$ python -q
>>> import numpy as np
>>> np.set_printoptions(suppress=True, linewidth=160)
>>> def rd(a):
...     return np.round(a, 2) + 0
... 
>>> X = np.array([[1, -2, 4, -8], [1, -1, 1, -1], [1, 0, 0, 0]])
>>> X
array([[ 1, -2,  4, -8],
       [ 1, -1,  1, -1],
       [ 1,  0,  0,  0]])
>>> X.sum(axis=0)
array([ 3, -3,  5, -9])
>>> np.diff(X, axis=0)
array([[ 0,  1, -3,  7],
       [ 0,  1, -1,  1]])
>>> rd(np.linalg.svd(X, compute_uv=False))
array([9.37, 1.4 , 0.57])
>>> X.shape
(3, 4)
>>> x = np.array([0, 1, -1, -1])
>>> a = np.maximum(X @ x, 0)
>>> a
array([2, 0, 0])
>>> np.flatnonzero(a > 1e-9)
array([0])
>>> np.maximum(X @ x, 0) - np.maximum(-X @ x, 0)
array([ 2, -1,  0])
>>> rd(np.linalg.norm(X, 2))
np.float64(9.37)
>>> X[0] @ X[2]
np.int64(1)
>>> rd(np.linalg.norm(X, axis=0))
array([1.73, 2.24, 4.12, 8.06])
>>> other = np.array([[2, 1, 0], [1, 1, 0], [1, 3, 2], [2, 3, 3]])
>>> X @ other
array([[-12, -13, -16],
       [  0,   0,  -1],
       [  2,   1,   0]])
>>> np.einsum("ik,kj->ji", X, other)
array([[-12,   0,   2],
       [-13,   0,   1],
       [-16,  -1,   0]])
>>> np.linalg.matrix_rank(X @ other)
np.int64(3)
>>> np.einsum("ik,kj->ij", X, other)
array([[-12, -13, -16],
       [  0,   0,  -1],
       [  2,   1,   0]])
>>> np.einsum("ij,ij->i", X, X)
array([85,  4,  1])
>>> other = X / np.linalg.norm(X, axis=1, keepdims=True)
>>> gram = other @ other.T
>>> (np.abs(gram) > 0.9).astype(int)
array([[1, 0, 0],
       [0, 1, 0],
       [0, 0, 1]])
>>> np.argwhere(np.triu(np.abs(gram) > 0.95, 1))
array([], shape=(0, 2), dtype=int64)
>>> rd(gram[0])
array([1.  , 0.81, 0.11])
>>> rd(np.degrees(np.arccos(np.clip(gram[0, 1], -1, 1))))
np.float64(35.56)
>>> rd(np.linalg.norm(other, axis=1))
array([1., 1., 1.])
>>> (gram - 2 * np.eye(3)).round(6).argmax(axis=1)
array([1, 0, 1])
>>> M = np.load("arr.npy")
>>> M
array([[  6.,  -5.,  -2.,   3.],
       [  8.,  -8.,  -4.,   6.],
       [  8.,  -7.,  -8.,   9.],
       [  8.,  -7., -10.,  11.]])
>>> rng = np.random.default_rng(47394)
>>> labels = rng.permutation(4)
>>> labels
array([2, 3, 0, 1])
>>> other = M[labels][:, labels]
>>> np.diag(other)
array([-8., 11.,  6., -8.])
>>> other
array([[ -8.,   9.,   8.,  -7.],
       [-10.,  11.,   8.,  -7.],
       [ -2.,   3.,   6.,  -5.],
       [ -4.,   6.,   8.,  -8.]])
>>> rd(np.sort(np.abs(np.linalg.eigvals(other))))
array([1., 2., 2., 2.])
>>> np.allclose(other, M)
False
>>> feats = np.load("m.npy")
>>> feats
array([[-0.8,  0.2, -0.6],
       [ 1.3, -0.2,  0.3],
       [-0.4,  0. , -0.8],
       [ 1.7, -1.1,  1.6],
       [-0.4, -1.6,  1.3],
       [ 0.1,  0.7, -0.2],
       [ 0.5,  0.1, -0.1]])
>>> proj = feats @ np.linalg.solve(feats.T @ feats, feats.T)
>>> rd(np.diag(proj))
array([0.14, 0.44, 0.62, 0.62, 0.78, 0.3 , 0.11])
>>> gram = feats.T @ feats
>>> rd(np.linalg.eigvalsh(gram)[::-1])
array([11.33,  3.82,  0.39])
>>> np.allclose(gram, gram.T)
True
>>> F = np.array([[1, 1, -1, 2], [-1, 0, 1, -1], [2, 0, 1, -2]])
>>> F[:, 1] = 5 * F[:, 0]
>>> F
array([[ 1,  5, -1,  2],
       [-1, -5,  1, -1],
       [ 2, 10,  1, -2]])
>>> # column 1 is much longer than the rest
>>> other = F / np.sqrt((F ** 2).mean(axis=1, keepdims=True))
>>> np.linalg.matrix_rank(F - F.mean(axis=1, keepdims=True))
np.int64(3)
>>> F - F.mean(axis=1, keepdims=True)
array([[-0.75,  3.25, -2.75,  0.25],
       [ 0.5 , -3.5 ,  2.5 ,  0.5 ],
       [-0.75,  7.25, -1.75, -4.75]])
>>> rd(np.linalg.norm(other, axis=1))
array([2., 2., 2.])
>>> np.linalg.matrix_rank(other) == np.linalg.matrix_rank(F)
np.True_
